% python3 -q
>>> import numpy as np
>>> from numpy import linalg as LA
>>> np.set_printoptions(precision=2, suppress=True, linewidth=200, sign=" ")
>>> def rd(a):
...     return np.round(a, 2) + 0
... 
>>> J = np.load("dump.npy")
>>> J
array([[ 1., -2.,  5.,  3., -3., -1., -1., -1., -2., -5.,  3.],
       [-2., -1.,  0.,  1., -1.,  2., -4., -3.,  0.,  5., -3.],
       [-4.,  2., -1.,  3.,  4.,  1.,  0., -1., -1.,  5.,  2.],
       [ 3.,  4.,  2., -3.,  5.,  2.,  1.,  5.,  3.,  0.,  1.],
       [-4.,  3., -1., -3., -5., -1.,  1., -1.,  5.,  4., -2.],
       [ 0.,  0.,  0.,  0.,  0., -1., -1.,  2.,  0., -1.,  2.],
       [ 0.,  0.,  0.,  0.,  0.,  1.,  2., -1.,  0., -1., -2.],
       [ 0.,  0.,  0.,  0.,  0., -1., -2.,  0.,  1., -2., -2.],
       [ 0.,  0.,  0.,  0.,  0.,  1.,  0.,  2.,  2.,  2., -1.],
       [ 0.,  0.,  0.,  0.,  0., -1.,  2.,  2.,  2.,  1., -1.],
       [ 0.,  0.,  0.,  0.,  0.,  0.,  1.,  0.,  0., -1.,  1.]])
>>> x0 = np.array([2, 1, 3, 1, 5, 5, 4, 0, 2, 4, 4])
>>> a = np.maximum(J @ x0, 0)
>>> np.flatnonzero(a > 1e-9)
array([  2,   3,   6,   8,   9,  10])
>>> J.T @ a
array([  6., 338.,  79., -51., 490., 176.,  82., 304., 181., 253., 134.])
>>> J * (a > 1e-9)[:, None]
array([[ 0., -0.,  0.,  0., -0., -0., -0., -0., -0., -0.,  0.],
       [-0., -0.,  0.,  0., -0.,  0., -0., -0.,  0.,  0., -0.],
       [-4.,  2., -1.,  3.,  4.,  1.,  0., -1., -1.,  5.,  2.],
       [ 3.,  4.,  2., -3.,  5.,  2.,  1.,  5.,  3.,  0.,  1.],
       [-0.,  0., -0., -0., -0., -0.,  0., -0.,  0.,  0., -0.],
       [ 0.,  0.,  0.,  0.,  0., -0., -0.,  0.,  0., -0.,  0.],
       [ 0.,  0.,  0.,  0.,  0.,  1.,  2., -1.,  0., -1., -2.],
       [ 0.,  0.,  0.,  0.,  0., -0., -0.,  0.,  0., -0., -0.],
       [ 0.,  0.,  0.,  0.,  0.,  1.,  0.,  2.,  2.,  2., -1.],
       [ 0.,  0.,  0.,  0.,  0., -1.,  2.,  2.,  2.,  1., -1.],
       [ 0.,  0.,  0.,  0.,  0.,  0.,  1.,  0.,  0., -1.,  1.]])
>>> rd(np.tanh(J @ x0))
array([-1.  , -1.  ,  1.  ,  1.  , -1.  , -1.  ,  0.76, -1.  ,  1.  ,  1.  ,  1.  ])
>>> Q, R = LA.qr(J)
>>> rd(np.abs(np.diag(R)))
array([ 6.78,  5.71,  4.77,  3.84,  2.26,  2.24,  3.49,  3.31,  1.93,  2.44,  1.31])
>>> np.allclose(R.T @ R, J.T @ J)
True
>>> Q.shape, R.shape
((11, 11), (11, 11))
>>> rd(Q @ R)
array([[ 1., -2.,  5.,  3., -3., -1., -1., -1., -2., -5.,  3.],
       [-2., -1.,  0.,  1., -1.,  2., -4., -3.,  0.,  5., -3.],
       [-4.,  2., -1.,  3.,  4.,  1.,  0., -1., -1.,  5.,  2.],
       [ 3.,  4.,  2., -3.,  5.,  2.,  1.,  5.,  3.,  0.,  1.],
       [-4.,  3., -1., -3., -5., -1.,  1., -1.,  5.,  4., -2.],
       [ 0.,  0.,  0.,  0.,  0., -1., -1.,  2.,  0., -1.,  2.],
       [ 0.,  0.,  0.,  0.,  0.,  1.,  2., -1.,  0., -1., -2.],
       [ 0.,  0.,  0.,  0.,  0., -1., -2.,  0.,  1., -2., -2.],
       [ 0.,  0.,  0.,  0.,  0.,  1.,  0.,  2.,  2.,  2., -1.],
       [ 0.,  0.,  0.,  0.,  0., -1.,  2.,  2.,  2.,  1., -1.],
       [ 0.,  0.,  0.,  0.,  0.,  0.,  1.,  0.,  0., -1.,  1.]])
>>> feats = np.load("mat.npy")
>>> rd(feats)
array([[ 0.86, -0.32, -0.32, -0.23, -0.05],
       [-0.32,  0.26, -0.74, -0.53, -0.11],
       [-0.32, -0.74,  0.26, -0.53, -0.11],
       [-0.23, -0.53, -0.53,  0.62, -0.08],
       [-0.05, -0.11, -0.11, -0.08,  0.98]])
>>> [round(float(LA.det(feats[:i, :i])), 2) + 0 for i in range(1, 6)]
[0.86, 0.13, -0.61, -0.98, -1.0]
>>> np.all(LA.eigvalsh(feats) > 0)
np.False_
>>> Q, V = LA.qr(feats[:, :3])[0], LA.qr(feats[:, 3:])[0]
>>> sig = LA.svd(Q.T @ V, compute_uv=False)
>>> rd(sig)
array([ 0.,  0.])
>>> rd(LA.norm(Q @ Q.T - V @ V.T, 2))
np.float64(1.0)
>>> (sig > 0.9).sum()
np.int64(0)
>>> np.allclose(feats, feats.T)
True
>>> rd(feats @ feats)
array([[ 1.,  0.,  0.,  0.,  0.],
       [ 0.,  1.,  0.,  0.,  0.],
       [ 0.,  0.,  1.,  0.,  0.],
       [ 0.,  0.,  0.,  1.,  0.],
       [ 0.,  0.,  0.,  0.,  1.]])
>>> np.allclose(feats @ feats.T, feats.T @ feats)
True
>>> rd((feats + feats.T) / 2)
array([[ 0.86, -0.32, -0.32, -0.23, -0.05],
       [-0.32,  0.26, -0.74, -0.53, -0.11],
       [-0.32, -0.74,  0.26, -0.53, -0.11],
       [-0.23, -0.53, -0.53,  0.62, -0.08],
       [-0.05, -0.11, -0.11, -0.08,  0.98]])
>>> rng = np.random.default_rng(61)
>>> lab = rng.integers(0, 3, 3)
>>> E = np.triu((lab[:, None] == lab) & (rng.random((3, 3)) < 0.8), 1).astype(int)
>>> E += E.T
>>> E
array([[ 0,  1,  0],
       [ 1,  0,  0],
       [ 0,  0,  0]])
>>> G = E.T @ E
>>> rd(LA.eigvalsh(G)[::-1])
array([ 1.,  1.,  0.])
>>> np.allclose(G, G.T)
True
>>> np.diag(G)
array([ 1,  1,  0])
>>> G
array([[ 1,  0,  0],
       [ 0,  1,  0],
       [ 0,  0,  0]])
>>> F = np.load("layer4.npy")
>>> rd(F)
array([[ -9.11,   7.04, -13.37,   3.77,  -4.98, -14.23, -15.08,  -7.04],
       [ -3.26,   3.81,  -7.06,   2.89,  -2.22,  -7.18,  -8.36,  -2.74],
       [ -1.92,   2.82,  -5.35,   2.45,  -1.52,  -5.37,  -6.5 ,  -1.72],
       [ -1.59,   2.54,  -4.89,   2.31,  -1.34,  -4.9 ,  -5.99,  -1.47],
       [ -0.86,   1.86,  -3.77,   1.91,  -0.92,  -3.77,  -4.74,  -0.89],
       [ -0.82,   1.81,  -3.7 ,   1.88,  -0.89,  -3.7 ,  -4.66,  -0.85],
       [ -0.32,   1.22,  -2.77,   1.48,  -0.56,  -2.8 ,  -3.6 ,  -0.44],
       [ -0.3 ,   1.19,  -2.73,   1.46,  -0.55,  -2.75,  -3.54,  -0.42],
       [ -0.18,   1.01,  -2.45,   1.32,  -0.46,  -2.49,  -3.22,  -0.32],
       [ -0.14,   0.94,  -2.34,   1.26,  -0.42,  -2.39,  -3.09,  -0.28],
       [  0.02,  -0.08,  -0.23,   0.04,   0.  ,  -0.32,  -0.35,   0.01],
       [  0.  ,   0.03,   0.05,   0.  ,   0.  ,   0.08,   0.08,   0.  ],
       [  0.05,   0.2 ,   0.28,   0.06,   0.  ,   0.46,   0.42,   0.02],
       [  1.37,   1.68,   1.63,   1.3 ,   0.22,   3.17,   2.23,   0.79],
       [  1.43,   1.73,   1.67,   1.34,   0.23,   3.26,   2.28,   0.83],
       [  1.71,   1.95,   1.88,   1.57,   0.28,   3.68,   2.53,   1.  ],
       [  1.71,   1.95,   1.88,   1.58,   0.28,   3.69,   2.54,   1.  ],
       [  3.07,   2.88,   2.79,   2.62,   0.57,   5.55,   3.61,   1.82],
       [  6.13,   4.59,   4.69,   4.77,   1.26,   9.37,   5.77,   3.7 ],
       [  7.28,   5.15,   5.38,   5.53,   1.54,  10.74,   6.54,   4.41],
       [ 14.84,   8.33,   9.88,  10.25,   3.43,  19.36,  11.38,   9.13],
       [ 19.59,  10.05,  12.68,  13.05,   4.67,  24.61,  14.35,  12.13],
       [ 20.71,  10.43,  13.34,  13.69,   4.96,  25.82,  15.04,  12.83]])
>>> left, sig, Vt = LA.svd(F)
>>> V = Vt[:(sig > 1e-8).sum()]
>>> x0 = F[5] + 3 * F[11] + rng.integers(2) * np.eye(8)[6]
>>> rd(x0)
array([-0.81,  1.9 , -3.54,  1.89, -0.89, -3.46, -3.42, -0.85])
>>> LA.matrix_rank(np.vstack([F, x0]))
np.int64(4)
>>> np.allclose(V.T @ V @ x0, x0)
False
>>> K = np.load("sample16.npy")
>>> K
array([[-2,  0,  0],
       [ 0,  0,  0],
       [-2,  0,  1],
       [ 0,  0,  0],
       [ 0,  0,  1],
       [ 0,  0,  2],
       [ 0,  0,  0],
       [ 0,  0,  0],
       [ 0,  0,  0],
       [ 0,  0,  0],
       [ 0,  0,  0]])
>>> Y = np.array([[2, 4, 0], [2, 1, 1], [3, 1, 5]])
>>> K @ Y
array([[-4, -8,  0],
       [ 0,  0,  0],
       [-1, -7,  5],
       [ 0,  0,  0],
       [ 3,  1,  5],
       [ 6,  2, 10],
       [ 0,  0,  0],
       [ 0,  0,  0],
       [ 0,  0,  0],
       [ 0,  0,  0],
       [ 0,  0,  0]])
>>> LA.matrix_rank(K @ Y)
np.int64(2)
>>> LA.matrix_rank(np.vstack([K, Y.T]))
np.int64(3)
>>> np.einsum("ij,ij->i", K, K)
array([ 4,  0,  5,  0,  1,  4,  0,  0,  0,  0,  0])
>>> np.einsum("ik,kj->ji", K, Y)
array([[-4,  0, -1,  0,  3,  6,  0,  0,  0,  0,  0],
       [-8,  0, -7,  0,  1,  2,  0,  0,  0,  0,  0],
       [ 0,  0,  5,  0,  5, 10,  0,  0,  0,  0,  0]])
>>> left, sig, Vt = LA.svd(K)
>>> V = Vt[:(sig > 1e-8).sum()]
>>> x0 = K[3] + -3 * K[1] + rng.integers(2) * np.eye(3)[1]
>>> x0
array([ 0.,  1.,  0.])
>>> LA.matrix_rank(np.vstack([K, x0]))
np.int64(3)
>>> rd(LA.norm(x0 - V.T @ V @ x0))
np.float64(1.0)
>>> w, V = LA.eigh(E)
>>> rd(np.abs(V[:, -1]))
array([ 0.71,  0.71,  0.  ])
>>> rd(V @ np.diag(w) @ V.T)
array([[ 0.,  1.,  0.],
       [ 1.,  0.,  0.],
       [ 0.,  0.,  0.]])
>>> np.unique(w.round(6) + 0, return_counts=True)[1]
array([ 1,  1,  1])
>>> arr = np.load("arr.npy")
>>> arr
array([[ 5.,  1.,  1.],
       [ 1.,  5.,  1.],
       [ 1.,  1.,  5.]])
>>> lab = rng.permutation(3)
>>> lab
array([ 2,  1,  0])
>>> Y = arr[lab][:, lab]
>>> rd(np.sort(np.abs(LA.eigvals(Y))))
array([ 4.,  4.,  7.])
>>> np.trace(Y)
np.float64(15.0)
>>> Y
array([[ 5.,  1.,  1.],
       [ 1.,  5.,  1.],
       [ 1.,  1.,  5.]])
>>> rd(LA.det(Y)), rd(LA.det(arr[lab]))
(np.float64(112.0), np.float64(-112.0))
>>> np.allclose(Y, arr)
True
>>> def softmax(z):
...     e = np.exp(z - z.max(axis=-1, keepdims=True))
...     return e / e.sum(axis=-1, keepdims=True)
... 
>>> rd(softmax(arr[0]))
array([ 0.96,  0.02,  0.02])
>>> rd(softmax(arr[0] + -1))
array([ 0.96,  0.02,  0.02])
>>> rd(softmax(10 * arr[0]))
array([ 1.,  0.,  0.])
>>> S = arr @ arr.T / np.sqrt(3)
>>> softmax(S).round(6).argmax(axis=1)
array([ 0,  1,  2])
>>> rd(softmax(S + np.triu(np.full(S.shape, -np.inf), 1)))
array([[ 1.,  0.,  0.],
       [ 0.,  1.,  0.],
       [ 0.,  0.,  1.]])
>>> Y = np.array([[5, 4, 2, 4, 2, 0],
...     [4, 2, 4, 5, 2, 1],
...     [3, 4, 0, 0, 2, 5],
...     [1, 3, 5, 2, 2, 5],
...     [0, 5, 5, 3, 4, 0],
...     [2, 1, 5, 0, 2, 4]])
>>> m1 = np.triu(Y, 1)
>>> m1
array([[ 0,  4,  2,  4,  2,  0],
       [ 0,  0,  4,  5,  2,  1],
       [ 0,  0,  0,  0,  2,  5],
       [ 0,  0,  0,  0,  2,  5],
       [ 0,  0,  0,  0,  0,  0],
       [ 0,  0,  0,  0,  0,  0]])
>>> rk = LA.matrix_rank(m1)
>>> rk
np.int64(3)
>>> ns = LA.svd(m1)[2][rk:].T
>>> rd(ns @ ns.T)
array([[ 1.  ,  0.  ,  0.  ,  0.  ,  0.  ,  0.  ],
       [ 0.  ,  0.09,  0.19, -0.1 , -0.17,  0.07],
       [ 0.  ,  0.19,  0.59, -0.44, -0.09,  0.04],
       [ 0.  , -0.1 , -0.44,  0.41, -0.18,  0.07],
       [ 0.  , -0.17, -0.09, -0.18,  0.79, -0.31],
       [ 0.  ,  0.07,  0.04,  0.07, -0.31,  0.13]])
>>> [int(LA.matrix_rank(np.delete(m1, i, axis=0))) for i in range(6)]
[2, 2, 3, 3, 3, 3]
>>> [int(LA.matrix_rank(m1[:i])) for i in range(1, len(m1) + 1)]
[1, 2, 3, 3, 3, 3]
>>> LA.matrix_rank(m1.T @ m1), LA.matrix_rank(m1 @ m1.T)
(np.int64(3), np.int64(3))
>>> rd(m1 @ ns)
array([[ 0.,  0.,  0.],
       [ 0.,  0.,  0.],
       [ 0.,  0.,  0.],
       [ 0.,  0.,  0.],
       [ 0.,  0.,  0.],
       [ 0.,  0.,  0.]])
>>> np.allclose(m1 @ ns, 0)
True
>>> ns.shape
(6, 3)
>>> M = np.loadtxt("out15.csv", delimiter=",")
>>> M
array([[ 0.,  1., -1., -3., -2.,  2.],
       [ 0.,  0.,  2.,  3., -3.,  3.],
       [ 0.,  0.,  0.,  3.,  3.,  1.],
       [ 0.,  0.,  0.,  0.,  0., -1.],
       [ 0.,  0.,  0.,  0.,  0., -1.],
       [ 0.,  0.,  0.,  0.,  0.,  0.]])
>>> Y = np.array([[3, 0, 1], [0, 3, 3], [3, 0, 0], [3, 2, 3], [0, 2, 1], [2, 2, 0]])
>>> np.vstack([M, Y.T]).shape
(9, 6)
>>> np.einsum("ij,ij->i", M, M)
array([ 19.,  31.,  19.,   1.,   1.,   0.])
>>> LA.matrix_rank(M @ Y)
np.int64(3)
>>> M @ Y
array([[-8., -3., -8.],
       [21.,  6.,  6.],
       [11., 14., 12.],
       [-2., -2.,  0.],
       [-2., -2.,  0.],
       [ 0.,  0.,  0.]])
>>> np.einsum("ik,kj->ji", M, Y)
array([[-8., 21., 11., -2., -2.,  0.],
       [-3.,  6., 14., -2., -2.,  0.],
       [-8.,  6., 12.,  0.,  0.,  0.]])
>>> np.argsort(-LA.norm(M, axis=0).round(6), kind="stable")[:3]
array([ 3,  4,  5])
>>> rd(np.abs(LA.eigvals(M)).max())
np.float64(0.0)
>>> rd(LA.matrix_power(M, 3))
array([[  0.,   0.,   0.,   6.,   6.,   8.],
       [  0.,   0.,   0.,   0.,   0., -12.],
       [  0.,   0.,   0.,   0.,   0.,   0.],
       [  0.,   0.,   0.,   0.,   0.,   0.],
       [  0.,   0.,   0.,   0.,   0.,   0.],
       [  0.,   0.,   0.,   0.,   0.,   0.]])
>>> np.trace(M)
np.float64(0.0)
>>> (M + M.T) / 2
array([[ 0. ,  0.5, -0.5, -1.5, -1. ,  1. ],
       [ 0.5,  0. ,  1. ,  1.5, -1.5,  1.5],
       [-0.5,  1. ,  0. ,  1.5,  1.5,  0.5],
       [-1.5,  1.5,  1.5,  0. ,  0. , -0.5],
       [-1. , -1.5,  1.5,  0. ,  0. , -0.5],
       [ 1. ,  1.5,  0.5, -0.5, -0.5,  0. ]])
